% python3 -q
>>> import numpy as np
>>> from numpy import linalg as LA
>>> np.set_printoptions(precision=3, suppress=True, linewidth=160, floatmode="fixed")
>>> def rd(a):
...     return np.round(a, 3) + 0
... 
>>> W0 = np.load("arr.npy")
>>> W0
array([[ 9, -3, -3,  0],
       [-3,  1,  1,  0],
       [-3,  1,  5, -2],
       [ 0,  0, -2,  1]])
>>> W0.inv()
Traceback (most recent call last):
  File "<python-input-6>", line 1, in <module>
    W0.inv()
    ^^^^^^
AttributeError: 'numpy.ndarray' object has no attribute 'inv'
>>> assert W0 == W0.T
Traceback (most recent call last):
  File "<python-input-7>", line 1, in <module>
    assert W0 == W0.T
           ^^^^^^^^^^
ValueError: The truth value of an array with more than one element is ambiguous. Use a.any() or a.all()
>>> rd(np.sort(np.abs(LA.eigvals(W0))))
array([ 0.000,  0.000,  4.394, 11.606])
>>> W0 @ W0
array([[ 99, -33, -45,   6],
       [-33,  11,  15,  -2],
       [-45,  15,  39, -12],
       [  6,  -2, -12,   5]])
>>> print((W0 - W0.T) / 2)
[[0.000 0.000 0.000 0.000]
 [0.000 0.000 0.000 0.000]
 [0.000 0.000 0.000 0.000]
 [0.000 0.000 0.000 0.000]]
>>> np.trace(W0)
np.int64(16)
>>> LA.matrix_power(W0, 4)
array([[12951, -4317, -6777,  1230],
       [-4317,  1439,  2259,  -410],
       [-6777,  2259,  3915,  -828],
       [ 1230,  -410,  -828,   209]])
>>> (W0 + W0.T) / 2
array([[ 9.000, -3.000, -3.000,  0.000],
       [-3.000,  1.000,  1.000,  0.000],
       [-3.000,  1.000,  5.000, -2.000],
       [ 0.000,  0.000, -2.000,  1.000]])
>>> print(rd(np.abs(LA.eigvals(W0)).max()))
11.606
>>> [round(float(x), 3) for x in LA.svd(W0, compute_uv=False)[:3]]
[11.606, 4.394, 0.0]
>>> left, sig, VT = LA.svd(W0)
>>> V = VT[:(sig > 1e-8).sum()]
>>> rng = np.random.default_rng(451)
>>> x = W0[1] + -3 * W0[2] + rng.integers(2) * np.eye(4)[2]
>>> print(x)
[  6.000  -2.000 -13.000   6.000]
>>> rd(LA.norm(x - V.T @ V @ x))
np.float64(0.443)
>>> LA.matrix_rank(np.vstack([W0, x]))
np.int64(3)
>>> rd(np.diag(V.T @ V))
array([0.882, 0.098, 0.804, 0.216])
>>> rd(V.T @ V)
array([[ 0.882, -0.294, -0.059, -0.118],
       [-0.294,  0.098,  0.020,  0.039],
       [-0.059,  0.020,  0.804, -0.392],
       [-0.118,  0.039, -0.392,  0.216]])
>>> r0 = np.array([1, -2, 3, -1]) + 0.5
>>> mat = np.outer(r0, r0) / (r0 @ r0)
>>> rd(mat)
array([[ 0.132, -0.132,  0.309, -0.044],
       [-0.132,  0.132, -0.309,  0.044],
       [ 0.309, -0.309,  0.721, -0.103],
       [-0.044,  0.044, -0.103,  0.015]])
>>> rd(mat.reshape(2, -1))
array([[ 0.132, -0.132,  0.309, -0.044, -0.132,  0.132, -0.309,  0.044],
       [ 0.309, -0.309,  0.721, -0.103, -0.044,  0.044, -0.103,  0.015]])
>>> rd(mat.reshape(-1, 2))
array([[ 0.132, -0.132],
       [ 0.309, -0.044],
       [-0.132,  0.132],
       [-0.309,  0.044],
       [ 0.309, -0.309],
       [ 0.721, -0.103],
       [-0.044,  0.044],
       [-0.103,  0.015]])
>>> rd(mat.ravel(order="F"))
array([ 0.132, -0.132,  0.309, -0.044, -0.132,  0.132, -0.309,  0.044,  0.309, -0.309,  0.721, -0.103, -0.044,  0.044, -0.103,  0.015])
>>> blk = mat.reshape(4, 2, -1)
>>> blk.shape
(4, 2, 2)
>>> rd(np.einsum("ihd,ihd->ih", blk, blk))
array([[0.035, 0.097],
       [0.035, 0.097],
       [0.191, 0.530],
       [0.004, 0.011]])
>>> print(rd(blk.sum(axis=1)))
[[ 0.441 -0.176]
 [-0.441  0.176]
 [ 1.029 -0.412]
 [-0.147  0.059]]
>>> rd(np.swapaxes(blk, 1, 2)[0])
array([[ 0.132,  0.309],
       [-0.132, -0.044]])
>>> print(np.einsum("ihd,jhd->hij", blk, blk).shape)
(2, 4, 4)
>>> rd(blk.transpose(1, 0, 2))
array([[[ 0.132, -0.132],
        [-0.132,  0.132],
        [ 0.309, -0.309],
        [-0.044,  0.044]],

       [[ 0.309, -0.044],
        [-0.309,  0.044],
        [ 0.721, -0.103],
        [-0.103,  0.015]]])
>>> left, sig, VT = LA.svd(mat)
>>> V = VT[:(sig > 1e-8).sum()]
>>> x = mat[3] + -1 * mat[0] + rng.integers(2) * np.eye(4)[3]
>>> rd(x)
array([-0.176,  0.176, -0.412,  0.059])
>>> rd(np.diag(V.T @ V))
array([0.132, 0.132, 0.721, 0.015])
>>> rd(V.T @ V)
array([[ 0.132, -0.132,  0.309, -0.044],
       [-0.132,  0.132, -0.309,  0.044],
       [ 0.309, -0.309,  0.721, -0.103],
       [-0.044,  0.044, -0.103,  0.015]])
>>> np.allclose(V.T @ V @ x, x)
True
>>> rd(LA.norm(x - V.T @ V @ x))
np.float64(0.0)
>>> evals, V = LA.eigh(mat)
>>> print((evals > 1e-8).sum(), (evals < -1e-8).sum())
1 0
>>> rd(V @ np.diag(evals) @ V.T)
array([[ 0.132, -0.132,  0.309, -0.044],
       [-0.132,  0.132, -0.309,  0.044],
       [ 0.309, -0.309,  0.721, -0.103],
       [-0.044,  0.044, -0.103,  0.015]])
>>> rd(V.T @ V)
array([[1.000, 0.000, 0.000, 0.000],
       [0.000, 1.000, 0.000, 0.000],
       [0.000, 0.000, 1.000, 0.000],
       [0.000, 0.000, 0.000, 1.000]])
>>> rk = LA.matrix_rank(mat)
>>> rk
np.int64(1)
>>> N = LA.svd(mat)[2][rk:].T
>>> np.allclose(mat @ N, 0)
True
>>> [int(LA.matrix_rank(np.delete(mat, i, axis=0))) for i in range(4)]
[1, 1, 1, 1]
>>> rd(N @ N.T)
array([[ 0.868,  0.132, -0.309,  0.044],
       [ 0.132,  0.868,  0.309, -0.044],
       [-0.309,  0.309,  0.279,  0.103],
       [ 0.044, -0.044,  0.103,  0.985]])
>>> [int(LA.matrix_rank(mat[:, :j + 1])) for j in range(4)]
[1, 1, 1, 1]
>>> rd(mat @ N)
array([[0.000, 0.000, 0.000],
       [0.000, 0.000, 0.000],
       [0.000, 0.000, 0.000],
       [0.000, 0.000, 0.000]])
>>> LA.matrix_rank(mat.T @ mat), LA.matrix_rank(mat @ mat.T)
(np.int64(1), np.int64(1))
>>> rd(LA.norm(mat[3], 1)), rd(LA.norm(mat[3], np.inf))
(np.float64(0.206), np.float64(0.103))
>>> rd(LA.norm(mat, axis=1))
array([0.364, 0.364, 0.849, 0.121])
>>> X = np.loadtxt("sample16.csv", delimiter=",")
>>> X
array([[ 9.845,  6.454,  5.380, -2.420,  6.368, -3.216],
       [10.003, -4.623, -1.798,  3.921,  2.770, -1.629],
       [ 8.424,  9.060,  5.687, -3.953,  5.602, -4.818],
       [ 8.444,  7.226,  4.309, -5.294,  5.496, -3.987],
       [ 7.980,  7.269,  5.460, -5.126,  4.834, -4.110],
       [-0.747,  3.699,  1.504,  4.207, -0.830,  5.388],
       [ 0.932,  4.591,  0.730,  4.575, -2.704,  6.931],
       [-1.713,  5.040, -0.056,  3.753, -1.669,  5.650],
       [ 8.733, -4.531, -1.459,  3.825,  1.159, -1.543],
       [ 8.445,  7.488,  4.166, -5.361,  4.880, -4.388],
       [ 9.751, -6.458, -2.686,  4.164, -0.712, -1.457],
       [-3.785,  1.639,  0.138,  6.217,  1.108,  8.290],
       [-0.706,  4.942,  1.144,  6.060, -1.314,  5.999],
       [ 0.403,  3.204,  1.308,  5.642, -2.101,  7.152],
       [ 8.607, -4.377, -0.508,  2.031,  0.947, -2.961],
       [-0.550,  3.168,  3.267,  4.950, -0.017,  7.178],
       [10.142, -5.085, -1.737,  3.252,  1.161, -0.517],
       [-2.529,  4.366,  2.326,  6.790,  0.442,  5.438],
       [-0.693,  4.599,  0.943,  5.108,  0.606,  4.567],
       [10.135, -5.271, -2.130,  2.506,  0.886, -2.292],
       [10.119, -5.278, -0.485,  3.558,  3.031, -1.610],
       [ 8.973,  7.051,  3.648, -5.549,  4.996, -3.822],
       [-1.687,  3.556,  0.399,  6.288, -2.161,  6.811],
       [ 0.147,  5.095, -0.988,  2.533, -0.242,  6.257],
       [-2.248,  2.803,  1.614,  3.604, -0.974,  8.658],
       [ 8.657,  6.296,  4.407, -3.915,  5.427, -1.766],
       [10.468, -3.863, -1.450,  0.975,  1.617, -0.647],
       [ 0.417,  3.123,  1.548,  3.020, -2.117,  7.416],
       [ 8.179,  6.211,  4.769, -4.302,  6.867, -1.851],
       [ 9.698, -2.326, -2.427,  1.957,  1.541, -1.482],
       [ 9.311,  5.340,  5.240, -4.101,  6.577, -4.758]])
>>> x = np.array([1, 1, 0, 0, 2, -2])
>>> target = X @ x
>>> print(rd(LA.solve(X.T @ X, X.T @ target)))
[ 1.000  1.000  0.000  0.000  2.000 -2.000]
>>> rd(LA.lstsq(X, target)[0])
array([ 1.000,  1.000,  0.000,  0.000,  2.000, -2.000])
>>> target = target + 0.3 * rng.normal(size=31)
>>> rd(target)
array([ 35.176,  14.239,  38.399,  34.481,  32.968,  -9.332, -14.270, -11.715,   9.661,  34.703,   4.977, -16.576, -10.585, -14.953,  12.195, -11.950,   8.342,
        -8.039,  -4.346,  11.307,  14.348,  33.194, -16.042,  -7.677, -18.661,  29.173,  11.243, -15.711,  31.965,  13.663,  37.043])
>>> beta, *_ = LA.lstsq(X, target)
>>> rd(X.T @ (target - X @ beta))
array([0.000, 0.000, 0.000, 0.000, 0.000, 0.000])
>>> print([round(float(LA.norm(LA.solve(X.T @ X + lam * np.eye(6), X.T @ target))), 2) for lam in (0, 1, 10, 100)])
[3.17, 3.14, 2.91, 2.45]
>>> M2 = np.array([[0, -3], [2, -1]])
>>> W2 = np.array([[-1, 1], [3, -2]])
>>> J = np.kron(M2, W2)
>>> J
array([[ 0,  0,  3, -3],
       [ 0,  0, -9,  6],
       [-2,  2,  1, -1],
       [ 6, -4, -3,  2]])
>>> rd(LA.det(J[::-1]))
np.float64(36.0)
>>> np.kron(np.eye(2, dtype=int), J)
array([[ 0,  0,  3, -3,  0,  0,  0,  0],
       [ 0,  0, -9,  6,  0,  0,  0,  0],
       [-2,  2,  1, -1,  0,  0,  0,  0],
       [ 6, -4, -3,  2,  0,  0,  0,  0],
       [ 0,  0,  0,  0,  0,  0,  3, -3],
       [ 0,  0,  0,  0,  0,  0, -9,  6],
       [ 0,  0,  0,  0, -2,  2,  1, -1],
       [ 0,  0,  0,  0,  6, -4, -3,  2]])
>>> np.einsum("ij,ji->", J, J)
np.int64(-121)
>>> rd(LA.eigvals(J))
array([ 1.651+7.920j,  1.651-7.920j, -0.151+0.726j, -0.151-0.726j])
>>> rd(np.poly(J))
array([ 1.000, -3.000, 65.000, 18.000, 36.000])
>>> np.einsum("ii->", J)
np.int64(3)
>>> q = J.astype(float).copy()
>>> for j in range(4):
...     q[:, j] -= q[:, :j] @ (q[:, :j].T @ q[:, j])
...     q[:, j] /= LA.norm(q[:, j])
... 
>>> print(rd(q.T @ q))
[[1.000 0.000 0.000 0.000]
 [0.000 1.000 0.000 0.000]
 [0.000 0.000 1.000 0.000]
 [0.000 0.000 0.000 1.000]]
>>> x = np.array([-2, 3, -3, 2])
>>> h = np.maximum(J @ x, 0)
>>> np.maximum(J @ (3 * x), 0)
array([  0, 117,  15,   0])
>>> h
array([ 0, 39,  5,  0])
>>> np.maximum(J @ x, 0) - np.maximum(-J @ x, 0)
array([-15,  39,   5, -11])
>>> np.flatnonzero(h > 1e-9)
array([1, 2])
>>> q, V = LA.qr(J[:, :2])[0], LA.qr(J[:, 2:])[0]
>>> sig = LA.svd(q.T @ V, compute_uv=False)
>>> rd(np.degrees(np.arccos(sig.clip(0, 1))))
array([71.565, 71.565])
>>> E = np.loadtxt("a.csv", delimiter=",")
>>> print(E)
[[ 1.100  1.400 -1.500 -4.560]
 [ 1.400 -0.400  0.600  1.948]
 [-1.100  0.000  0.300  1.060]
 [-0.900 -0.100 -1.900 -5.887]
 [ 0.600 -0.400  1.100  3.458]
 [-0.600  1.100 -1.000 -3.368]
 [-0.700  1.400 -1.700 -5.310]
 [-1.000 -0.200  0.000 -0.016]
 [-0.200  1.300 -0.300 -0.529]
 [ 0.900  0.400 -1.200 -3.616]
 [ 0.300 -0.600 -0.900 -2.580]
 [-0.400  1.400  1.000  3.044]
 [-1.000  0.200  1.200  3.614]
 [ 0.100 -1.300 -0.100 -0.113]
 [-0.200 -1.400 -3.000 -9.451]
 [-0.700  0.900 -0.400 -0.622]
 [ 0.200  0.000 -0.100 -0.418]
 [ 1.000 -0.500  0.200  0.461]
 [-1.000 -0.400 -0.400 -1.849]
 [ 0.100 -2.300 -0.800 -2.214]
 [-0.400  0.600 -0.500 -0.948]
 [ 1.400  0.300 -0.300 -1.320]
 [-0.500  0.000  1.900  5.130]
 [ 1.300  0.300  0.500  1.867]]
>>> W2 = E[[9, 10]].astype(float)
>>> for _ in range(4):
...     idx = LA.norm(E[:, None] - W2, axis=-1).argmin(axis=1)
...     W2 = np.array([E[idx == j].mean(axis=0) for j in range(2)])
... 
>>> idx
array([0, 1, 1, 0, 1, 0, 0, 1, 1, 0, 0, 1, 1, 1, 0, 1, 1, 1, 1, 1, 1, 1, 1, 1])
>>> rd(W2[1] - W2[0])
array([ 0.003, -0.344,  1.829,  5.706])
>>> print(rd(W2))
[[-0.014  0.314 -1.600 -4.967]
 [-0.012 -0.029  0.229  0.738]]
